% python3 -q
>>> import numpy as np
>>> from numpy import linalg as LA
>>> np.set_printoptions(precision=2, suppress=True, linewidth=200)
>>> r0 = np.array([1, 2, 0, 1, 0, 1, 1, 3, 1])
>>> mat = r0[np.abs(np.subtract.outer(np.arange(9), np.arange(9)))]
>>> mat
array([[1, 2, 0, 1, 0, 1, 1, 3, 1],
       [2, 1, 2, 0, 1, 0, 1, 1, 3],
       [0, 2, 1, 2, 0, 1, 0, 1, 1],
       [1, 0, 2, 1, 2, 0, 1, 0, 1],
       [0, 1, 0, 2, 1, 2, 0, 1, 0],
       [1, 0, 1, 0, 2, 1, 2, 0, 1],
       [1, 1, 0, 1, 0, 2, 1, 2, 0],
       [3, 1, 1, 0, 1, 0, 2, 1, 2],
       [1, 3, 1, 1, 0, 1, 0, 2, 1]])
>>> # equal to its transpose
>>> [round(float(LA.det(mat[:i, :i])), 2) + 0 for i in range(1, 10)]
[1.0, -3.0, -7.0, -8.0, 0.0, 8.0, 25.0, -75.0, 200.0]
>>> np.all(LA.eigvalsh(mat) > 0)
np.False_
>>> W = np.array([[1, 3, 3],
...     [1, 2, 0],
...     [3, 2, 0],
...     [3, 1, 0],
...     [3, 0, 3],
...     [1, 3, 1],
...     [2, 0, 0],
...     [2, 1, 1],
...     [3, 0, 0]])
>>> c = np.array([1, 2, 0])
>>> H = np.maximum(mat @ W + c, 0)
>>> (H > 0).astype(int)
array([[1, 1, 1],
       [1, 1, 1],
       [1, 1, 1],
       [1, 1, 1],
       [1, 1, 1],
       [1, 1, 1],
       [1, 1, 1],
       [1, 1, 1],
       [1, 1, 1]])
>>> LA.matrix_rank(H)
np.int64(3)
>>> basis = np.array([[-1, -7, 7], [-4, 1, 5], [-9, -3, -6]])
>>> H @ basis
array([[-146, -138,  171],
       [-176, -197,  197],
       [ -92, -118,  184],
       [-143, -171,  150],
       [-121, -110,  134],
       [-149, -153,  123],
       [-141, -103,  136],
       [-204, -184,  163],
       [-149, -132,  192]])
>>> (H @ basis).round(6).argmax(axis=1)
array([2, 2, 2, 2, 2, 2, 2, 2, 2])
>>> W @ basis
array([[-40, -13,   4],
       [ -9,  -5,  17],
       [-11, -19,  31],
       [ -7, -20,  26],
       [-30, -30,   3],
       [-22,  -7,  16],
       [ -2, -14,  14],
       [-15, -16,  13],
       [ -3, -21,  21]])
>>> data = np.load("w.npy")
>>> data
array([[109, -64,  -5,  78, -34, -25,   6, -15],
       [-64, 104,  49, -31,  75,  39, -32, -33],
       [ -5,  49, 114,   7,  59,  16, -57,   0],
       [ 78, -31,   7, 118, -33,  -4,  12, -16],
       [-34,  75,  59, -33, 110,  25, -47, -30],
       [-25,  39,  16,  -4,  25, 118,  23,  12],
       [  6, -32, -57,  12, -47,  23,  64,   7],
       [-15, -33,   0, -16, -30,  12,   7,  84]])
>>> L = LA.cholesky(data)
>>> np.diag(L) ** 2
array([109.  ,  66.42,  81.82,  58.89,  41.76, 102.08,  19.89,  36.91])
>>> np.round(L @ L.T, 2) + 0
array([[109., -64.,  -5.,  78., -34., -25.,   6., -15.],
       [-64., 104.,  49., -31.,  75.,  39., -32., -33.],
       [ -5.,  49., 114.,   7.,  59.,  16., -57.,   0.],
       [ 78., -31.,   7., 118., -33.,  -4.,  12., -16.],
       [-34.,  75.,  59., -33., 110.,  25., -47., -30.],
       [-25.,  39.,  16.,  -4.,  25., 118.,  23.,  12.],
       [  6., -32., -57.,  12., -47.,  23.,  64.,   7.],
       [-15., -33.,   0., -16., -30.,  12.,   7.,  84.]])
>>> O, r_ = LA.qr(data)
>>> O.shape, r_.shape
((8, 8), (8, 8))
>>> np.round(np.trace(O @ O.T), 2)
np.float64(8.0)
>>> np.abs(np.diag(r_))
array([155.33, 108.38,  86.95,  55.09,  32.02, 101.97,  18.1 ,  22.91])
>>> U, s, Vh = LA.svd(data, full_matrices=False)
>>> (s > 1e-8).sum()
np.int64(8)
>>> np.cumsum(s ** 2) / np.sum(s ** 2)
array([0.62, 0.82, 0.92, 0.98, 0.99, 1.  , 1.  , 1.  ])
>>> s / s[0]
array([1.  , 0.57, 0.41, 0.32, 0.14, 0.08, 0.05, 0.03])
>>> np.allclose(U * s @ Vh, data)
True
>>> np.round(np.sqrt((s ** 2).sum()), 2), round(LA.norm(data), 2)
(np.float64(403.14), np.float64(403.14))
>>> vals, vecs = LA.eigh(data)
>>> LA.eigvalsh(data + 2 * np.eye(8))
array([ 10.24,  17.49,  27.52,  47.34, 102.31, 130.43, 183.32, 318.34])
>>> np.abs(vecs[:, -1]).round(6).argmax()
np.int64(1)
>>> LA.svd(data, compute_uv=False)
array([316.34, 181.32, 128.43, 100.31,  45.34,  25.52,  15.49,   8.24])
>>> J = np.loadtxt("test3.csv", delimiter=",")
>>> J
array([[4., 1., 1., 1., 1., 1., 1., 1.],
       [1., 4., 1., 1., 1., 1., 1., 1.],
       [1., 1., 4., 1., 1., 1., 1., 1.],
       [1., 1., 1., 4., 1., 1., 1., 1.],
       [1., 1., 1., 1., 4., 1., 1., 1.],
       [1., 1., 1., 1., 1., 4., 1., 1.],
       [1., 1., 1., 1., 1., 1., 4., 1.],
       [1., 1., 1., 1., 1., 1., 1., 4.]])
>>> # symmetric, so the eigenvalues are real
>>> J @ J
array([[23., 14., 14., 14., 14., 14., 14., 14.],
       [14., 23., 14., 14., 14., 14., 14., 14.],
       [14., 14., 23., 14., 14., 14., 14., 14.],
       [14., 14., 14., 23., 14., 14., 14., 14.],
       [14., 14., 14., 14., 23., 14., 14., 14.],
       [14., 14., 14., 14., 14., 23., 14., 14.],
       [14., 14., 14., 14., 14., 14., 23., 14.],
       [14., 14., 14., 14., 14., 14., 14., 23.]])
>>> np.round(np.abs(LA.eigvals(J)).max(), 2)
np.float64(11.0)
>>> np.allclose(J, J.T)
True
>>> np.allclose(J @ J.T, J.T @ J)
True
>>> round(float(LA.det(J)), 2)
24057.0
>>> O, vecs = LA.qr(J[:, :6])[0], LA.qr(J[:, 6:])[0]
>>> s = LA.svd(O.T @ vecs, compute_uv=False)
>>> (s > 0.9).sum()
np.int64(0)
>>> np.round(LA.norm(O @ O.T - vecs @ vecs.T, 2), 2)
np.float64(1.0)
>>> A2 = J / LA.norm(J, axis=1, keepdims=True)
>>> cov = A2 @ A2.T
>>> cov
array([[1.  , 0.61, 0.61, 0.61, 0.61, 0.61, 0.61, 0.61],
       [0.61, 1.  , 0.61, 0.61, 0.61, 0.61, 0.61, 0.61],
       [0.61, 0.61, 1.  , 0.61, 0.61, 0.61, 0.61, 0.61],
       [0.61, 0.61, 0.61, 1.  , 0.61, 0.61, 0.61, 0.61],
       [0.61, 0.61, 0.61, 0.61, 1.  , 0.61, 0.61, 0.61],
       [0.61, 0.61, 0.61, 0.61, 0.61, 1.  , 0.61, 0.61],
       [0.61, 0.61, 0.61, 0.61, 0.61, 0.61, 1.  , 0.61],
       [0.61, 0.61, 0.61, 0.61, 0.61, 0.61, 0.61, 1.  ]])
>>> LA.norm(A2, axis=1)
array([1., 1., 1., 1., 1., 1., 1., 1.])
>>> np.argwhere(np.triu(np.abs(cov) > 0.95, 1))
array([], shape=(0, 2), dtype=int64)
>>> M = np.loadtxt("case13.csv", delimiter=",")
>>> M
array([[-0.3, -1.6, -0.5,  0.4,  0.8, -0.8],
       [-0.1,  0.2, -0.3,  0.4,  0.8,  0.6],
       [ 0. , -0.8, -1.1,  2.3, -0.2, -0.2],
       [-0.1,  0.8, -0.3,  0. , -1.4,  0.7],
       [ 1.1,  1.8,  0.3, -1.9, -1.2, -1.2],
       [-0.2,  0. , -0.5,  0.8, -2. , -0.5],
       [ 1.4, -0.3,  0.3, -0.9, -0.6, -2.1],
       [-0.7, -1.2, -0.2,  1.1, -1.6, -0.1],
       [ 0.2,  1. , -0.5,  1.1,  1.3,  0.3],
       [-0.2,  1.1,  2.3,  0.7,  1.4, -0.2],
       [ 0.4, -0.5,  0.4, -1.1,  0.1, -0.3],
       [-0.3, -1.5, -0.8,  0.3, -0.7, -1.1],
       [ 1.5,  0.4, -0.5,  0.7,  1.2,  1.5],
       [-0.1,  0.4,  0.1, -0.1, -0.4,  0.3],
       [ 0.3,  0.3,  0.1, -1. , -3. ,  0.2],
       [ 2.5,  3. ,  0. ,  2. , 10. ,  5. ],
       [-0.1,  0.4,  0.3,  1.9,  0.2, -0.7],
       [ 0.2,  1.1,  1.2, -0.1, -0.2,  0.3],
       [-0.5, -0.3, -0.7,  0.6, -0.8,  1. ],
       [ 0.5,  0.2, -0.9,  1.6,  0.4,  0.7],
       [ 0.3,  2.5, -0.3,  1.7,  0.3, -0.1]])
>>> t3 = np.stack([M, -1 * M, M[::-1]])
>>> LA.matrix_rank(t3.reshape(3, -1))
np.int64(2)
>>> LA.matrix_rank(t3)
array([6, 6, 6])
>>> (t3 @ M.T).shape
(3, 21, 21)
>>> t3.sum(axis=0)
array([[ 0.3,  2.5, -0.3,  1.7,  0.3, -0.1],
       [ 0.5,  0.2, -0.9,  1.6,  0.4,  0.7],
       [-0.5, -0.3, -0.7,  0.6, -0.8,  1. ],
       [ 0.2,  1.1,  1.2, -0.1, -0.2,  0.3],
       [-0.1,  0.4,  0.3,  1.9,  0.2, -0.7],
       [ 2.5,  3. ,  0. ,  2. , 10. ,  5. ],
       [ 0.3,  0.3,  0.1, -1. , -3. ,  0.2],
       [-0.1,  0.4,  0.1, -0.1, -0.4,  0.3],
       [ 1.5,  0.4, -0.5,  0.7,  1.2,  1.5],
       [-0.3, -1.5, -0.8,  0.3, -0.7, -1.1],
       [ 0.4, -0.5,  0.4, -1.1,  0.1, -0.3],
       [-0.2,  1.1,  2.3,  0.7,  1.4, -0.2],
       [ 0.2,  1. , -0.5,  1.1,  1.3,  0.3],
       [-0.7, -1.2, -0.2,  1.1, -1.6, -0.1],
       [ 1.4, -0.3,  0.3, -0.9, -0.6, -2.1],
       [-0.2,  0. , -0.5,  0.8, -2. , -0.5],
       [ 1.1,  1.8,  0.3, -1.9, -1.2, -1.2],
       [-0.1,  0.8, -0.3,  0. , -1.4,  0.7],
       [ 0. , -0.8, -1.1,  2.3, -0.2, -0.2],
       [-0.1,  0.2, -0.3,  0.4,  0.8,  0.6],
       [-0.3, -1.6, -0.5,  0.4,  0.8, -0.8]])
>>> t = np.radians(60)
>>> r_ = np.eye(6)
>>> r_[2, 2] = r_[0, 0] = np.cos(t)
>>> r_[2, 0], r_[0, 2] = -np.sin(t), np.sin(t)
>>> r_
array([[ 0.5 ,  0.  ,  0.87,  0.  ,  0.  ,  0.  ],
       [ 0.  ,  1.  ,  0.  ,  0.  ,  0.  ,  0.  ],
       [-0.87,  0.  ,  0.5 ,  0.  ,  0.  ,  0.  ],
       [ 0.  ,  0.  ,  0.  ,  1.  ,  0.  ,  0.  ],
       [ 0.  ,  0.  ,  0.  ,  0.  ,  1.  ,  0.  ],
       [ 0.  ,  0.  ,  0.  ,  0.  ,  0.  ,  1.  ]])
>>> A2 = M @ r_.T
>>> np.allclose(LA.norm(M, axis=1), LA.norm(A2, axis=1))
True
>>> np.allclose(M @ M.T, A2 @ A2.T)
True
>>> LA.svd(M, compute_uv=False), LA.svd(A2, compute_uv=False)
(array([13.24,  5.49,  4.51,  3.66,  3.  ,  1.73]), array([13.24,  5.49,  4.51,  3.66,  3.  ,  1.73]))
>>> X = np.load("run0.npy")
>>> X
array([[ 42,  -7,   8,   2,   9,  -1],
       [ -7,  20,  -4,   5,  -5,  -9],
       [  8,  -4,  30,   3,   3,  15],
       [  2,   5,   3,  55,  -1, -17],
       [  9,  -5,   3,  -1,  28, -11],
       [ -1,  -9,  15, -17, -11,  46]])
>>> x0 = np.array([8, 3, 4, 9, 9, 5])
>>> y = X @ x0
>>> y
array([441, -57, 301, 444, 257,   3])
>>> np.round(LA.solve(X.T, X[0]), 2) + 0
array([1., 0., 0., 0., 0., 0.])
>>> LA.solve(X, y)
array([8., 3., 4., 9., 9., 5.])
>>> LA.solve(X, -3 * y)
array([-24.,  -9., -12., -27., -27., -15.])
>>> def softmax(z):
...     e = np.exp(z - z.max(axis=-1, keepdims=True))
...     return e / e.sum(axis=-1, keepdims=True)
... 
>>> softmax(X).sum(axis=1)
array([1., 1., 1., 1., 1., 1.])
>>> np.round(softmax(X[4] + 3), 2) + 0
array([0., 0., 0., 0., 1., 0.])
>>> np.round(softmax(10 * X[4]), 2) + 0
array([0., 0., 0., 0., 1., 0.])
>>> np.round(softmax(X[4]), 2) + 0
array([0., 0., 0., 0., 1., 0.])
>>> S = X @ X.T / np.sqrt(6)
>>> np.round(softmax(S + np.triu(np.full(S.shape, -np.inf), 1)), 2) + 0
array([[1., 0., 0., 0., 0., 0.],
       [0., 1., 0., 0., 0., 0.],
       [0., 0., 1., 0., 0., 0.],
       [0., 0., 0., 1., 0., 0.],
       [0., 0., 0., 0., 1., 0.],
       [0., 0., 0., 0., 0., 1.]])
>>> np.round(softmax(S), 2) + 0
array([[1., 0., 0., 0., 0., 0.],
       [0., 1., 0., 0., 0., 0.],
       [0., 0., 1., 0., 0., 0.],
       [0., 0., 0., 1., 0., 0.],
       [0., 0., 0., 0., 1., 0.],
       [0., 0., 0., 0., 0., 1.]])
>>> softmax(S)[4] @ X
array([  9.,  -5.,   3.,  -1.,  28., -11.])
